$ ipython --no-banner

In [1]: import numpy as np

In [2]: np.set_printoptions(suppress=True, linewidth=160)

In [3]: tidy = lambda a: np.round(a, 2) + 0

In [4]: M = np.cumsum(np.array([[-2, -3, -2],
   ...:     [2, -1, 0],
   ...:     [-3, 1, -2],
   ...:     [3, 1, 1],
   ...:     [1, -1, 0],
   ...:     [-1, -3, 3],
   ...:     [-3, 2, 1],
   ...:     [-1, -2, -2],
   ...:     [-2, -1, -1],
   ...:     [0, 3, 1],
   ...:     [2, -1, 1],
   ...:     [0, -1, -2],
   ...:     [-1, 2, 3],
   ...:     [3, 1, 1],
   ...:     [2, -1, 0],
   ...:     [-2, -3, -3],
   ...:     [-2, 3, 1],
   ...:     [-3, -2, -3],
   ...:     [3, 3, -3],
   ...:     [-2, 0, 2],
   ...:     [0, -1, 1],
   ...:     [-1, 0, -3],
   ...:     [-2, 2, 1],
   ...:     [2, -2, 0],
   ...:     [0, -2, -1],
   ...:     [-3, 0, 0],
   ...:     [0, 0, 0],
   ...:     [2, 1, 0],
   ...:     [-1, -3, 2]]), axis=0)

In [5]: M
Out[5]: 
array([[ -2,  -3,  -2],
       [  0,  -4,  -2],
       [ -3,  -3,  -4],
       [  0,  -2,  -3],
       [  1,  -3,  -3],
       [  0,  -6,   0],
       [ -3,  -4,   1],
       [ -4,  -6,  -1],
       [ -6,  -7,  -2],
       [ -6,  -4,  -1],
       [ -4,  -5,   0],
       [ -4,  -6,  -2],
       [ -5,  -4,   1],
       [ -2,  -3,   2],
       [  0,  -4,   2],
       [ -2,  -7,  -1],
       [ -4,  -4,   0],
       [ -7,  -6,  -3],
       [ -4,  -3,  -6],
       [ -6,  -3,  -4],
       [ -6,  -4,  -3],
       [ -7,  -4,  -6],
       [ -9,  -2,  -5],
       [ -7,  -4,  -5],
       [ -7,  -6,  -6],
       [-10,  -6,  -6],
       [-10,  -6,  -6],
       [ -8,  -5,  -6],
       [ -9,  -8,  -4]])

In [6]: rng = np.random.default_rng(820898)

In [7]: idx = rng.permutation(3)

In [8]: B = M[:, idx] * rng.choice([-1, 1], 3)

In [9]: B
Out[9]: 
array([[-2,  2, -3],
       [-2,  0, -4],
       [-4,  3, -3],
       [-3,  0, -2],
       [-3, -1, -3],
       [ 0,  0, -6],
       [ 1,  3, -4],
       [-1,  4, -6],
       [-2,  6, -7],
       [-1,  6, -4],
       [ 0,  4, -5],
       [-2,  4, -6],
       [ 1,  5, -4],
       [ 2,  2, -3],
       [ 2,  0, -4],
       [-1,  2, -7],
       [ 0,  4, -4],
       [-3,  7, -6],
       [-6,  4, -3],
       [-4,  6, -3],
       [-3,  6, -4],
       [-6,  7, -4],
       [-5,  9, -2],
       [-5,  7, -4],
       [-6,  7, -6],
       [-6, 10, -6],
       [-6, 10, -6],
       [-6,  8, -5],
       [-4,  9, -8]])

In [10]: Uu, _, Vt = np.linalg.svd(M.T @ B)

In [11]: tidy(Uu @ Vt)
Out[11]: 
array([[ 0., -1.,  0.],
       [ 0.,  0.,  1.],
       [ 1.,  0.,  0.]])

In [12]: idx
Out[12]: array([2, 0, 1])

In [13]: tidy(np.linalg.lstsq(M, B)[0])
Out[13]: 
array([[ 0., -1.,  0.],
       [ 0.,  0.,  1.],
       [ 1.,  0.,  0.]])
